$ python3 -q
>>> import numpy as np
>>> import numpy.linalg as la
>>> np.set_printoptions(precision=2, suppress=True, linewidth=200)
>>> def tidy(a):
...     return np.round(a, 2) + 0
... 
>>> feats = np.load("dump.npy")
>>> feats
array([[  7. ,   0. ,  -0.3],
       [ -8. ,  -1.6,  -0.4],
       [-21. ,  -1.3,   0.3],
       [ 32. ,  -1.3,  -0.1]])
>>> A2 = np.c_[feats[:, :2] @ np.array([[6, 8], [-5, -4]]), np.array([-4, 1, 5, -4])]
>>> A2
array([[  42. ,   56. ,   -4. ],
       [ -40. ,  -57.6,    1. ],
       [-119.5, -162.8,    5. ],
       [ 198.5,  261.2,   -4. ]])
>>> tidy(la.lstsq(feats, A2[:, 0])[0])
array([ 6., -5.,  0.])
>>> la.matrix_rank(np.c_[feats, A2])
np.int64(4)
>>> la.matrix_rank(A2)
np.int64(3)
>>> tidy(la.norm(la.qr(feats)[0].T @ A2, axis=0) ** 2 / ((A2 ** 2).sum(axis=0) + 1e-12))
array([1.  , 1.  , 0.95])
>>> x = np.array([1, 1, 0])
>>> target = feats @ x
>>> tidy(la.solve(feats.T @ feats, feats.T @ target))
array([1., 1., 0.])
>>> tidy(la.pinv(feats) @ feats)
array([[1., 0., 0.],
       [0., 1., 0.],
       [0., 0., 1.]])
>>> rng = np.random.default_rng(4392)
>>> target = target + 0.1 * rng.normal(size=4)
>>> tidy(target)
array([  6.98,  -9.52, -22.41,  30.61])
>>> coef, *_ = la.lstsq(feats, target)
>>> coef.round()
array([ 1.,  1., -0.])
>>> tidy(la.norm(target - feats @ coef))
np.float64(0.08)
>>> Uu, sv, Vh = la.svd(feats)
>>> tidy(sv)
array([39.72,  2.44,  0.53])
>>> A2 = Uu[:, :1] @ np.diag(sv[:1]) @ Vh[:1]
>>> tidy(np.abs(feats - A2).max())
np.float64(1.61)
>>> tidy(la.norm(feats - A2, 2)), tidy(sv[1])
(np.float64(2.44), np.float64(2.44))
>>> la.matrix_rank(feats, rtol=0.05)
np.int64(2)
>>> tidy(A2)
array([[  7.  ,  -0.01,  -0.04],
       [ -8.  ,   0.01,   0.04],
       [-21.  ,   0.02,   0.11],
       [ 32.  ,  -0.03,  -0.17]])
>>> A = np.load("run19.npy")
>>> tidy(A)
array([[ 0.79, -0.21, -0.49, -0.21, -0.21],
       [-0.21,  0.79, -0.49, -0.21, -0.21],
       [-0.49, -0.49, -0.15, -0.49, -0.49],
       [-0.21, -0.21, -0.49,  0.79, -0.21],
       [-0.21, -0.21, -0.49, -0.21,  0.79]])
>>> evals, evecs = la.eigh(A)
>>> x = np.array([5, -5, 2, -4, -4])
>>> tidy(la.eigvalsh(A[1:, 1:]))
array([-0.79,  1.  ,  1.  ,  1.  ])
>>> tidy(x @ A @ x)
np.float64(83.65)
>>> tidy(np.abs(A).sum(axis=1).max()), np.abs(evals).max()
(np.float64(2.13), np.float64(1.0))
>>> tidy(evecs * np.maximum(evals, 0) @ evecs.T)
array([[ 0.89, -0.11, -0.25, -0.11, -0.11],
       [-0.11,  0.89, -0.25, -0.11, -0.11],
       [-0.25, -0.25,  0.42, -0.25, -0.25],
       [-0.11, -0.11, -0.25,  0.89, -0.11],
       [-0.11, -0.11, -0.25, -0.11,  0.89]])
>>> x = np.array([2, 2, 0, 1, 1])
>>> a = np.maximum(A @ x, 0)
>>> tidy(A.T @ a)
array([ 0.42,  0.42, -0.72, -0.31, -0.31])
>>> tidy(np.maximum(A @ (3 * x), 0))
array([2.19, 2.19, 0.  , 0.  , 0.  ])
>>> tidy(np.maximum(A @ x, 0) - np.maximum(-A @ x, 0))
array([ 0.73,  0.73, -2.96, -0.27, -0.27])
>>> np.flatnonzero(a > 1e-9)
array([0, 1])
>>> tidy(A * (a > 1e-9)[:, None])
array([[ 0.79, -0.21, -0.49, -0.21, -0.21],
       [-0.21,  0.79, -0.49, -0.21, -0.21],
       [ 0.  ,  0.  ,  0.  ,  0.  ,  0.  ],
       [ 0.  ,  0.  ,  0.  ,  0.  ,  0.  ],
       [ 0.  ,  0.  ,  0.  ,  0.  ,  0.  ]])
>>> [round(float(la.det(A[:i, :i])), 2) + 0 for i in range(1, 6)]
[0.79, 0.58, -0.58, -0.79, -1.0]
>>> np.all(la.eigvalsh(A) > 0)
np.False_
>>> tidy(la.eigvalsh(A).min())
np.float64(-1.0)
>>> E = np.loadtxt("layer9.csv", delimiter=",")
>>> E
array([[-5.,  5.,  5., -4.,  2.],
       [ 3., -4.,  1.,  5.,  1.],
       [ 3., -4.,  1.,  5.,  1.],
       [ 1., -2.,  0.,  3., -2.],
       [ 0.,  0.,  0.,  0.,  0.],
       [ 8., -8.,  1.,  4., -4.],
       [-5.,  5.,  5., -4.,  2.],
       [-2.,  1.,  6.,  1.,  3.],
       [ 5., -4.,  0., -1., -5.],
       [ 5., -4.,  0., -1., -5.],
       [-3.,  4., -5.,  1.,  1.],
       [-3.,  4., -5.,  1.,  1.],
       [-4.,  3.,  5., -1.,  0.],
       [-1., -2.,  1.,  9.,  4.],
       [ 5., -4., -4.,  5., -3.],
       [ 0.,  0.,  0.,  0.,  0.],
       [-2.,  1.,  6.,  1.,  3.],
       [ 5., -4.,  0., -1., -5.],
       [ 0.,  0.,  0.,  0.,  0.],
       [ 0.,  1.,  5., -5., -3.],
       [ 1., -2.,  0.,  3., -2.]])
>>> x = np.array([2, -3, 2, 3, 0])
>>> target = E @ x
>>> coef, lr = np.zeros(5), 1 / la.norm(E, 2) ** 2
>>> for i in range(30):
...     coef -= lr * E.T @ (E @ coef - target)
...     if i % 5 == 0: print(i, round(la.norm(E @ coef - target), 2))
... 
0 36.83
5 5.74
10 0.93
15 0.24
20 0.17
25 0.15
>>> tidy(coef)
array([ 2.05, -2.97,  2.  ,  3.  ,  0.02])
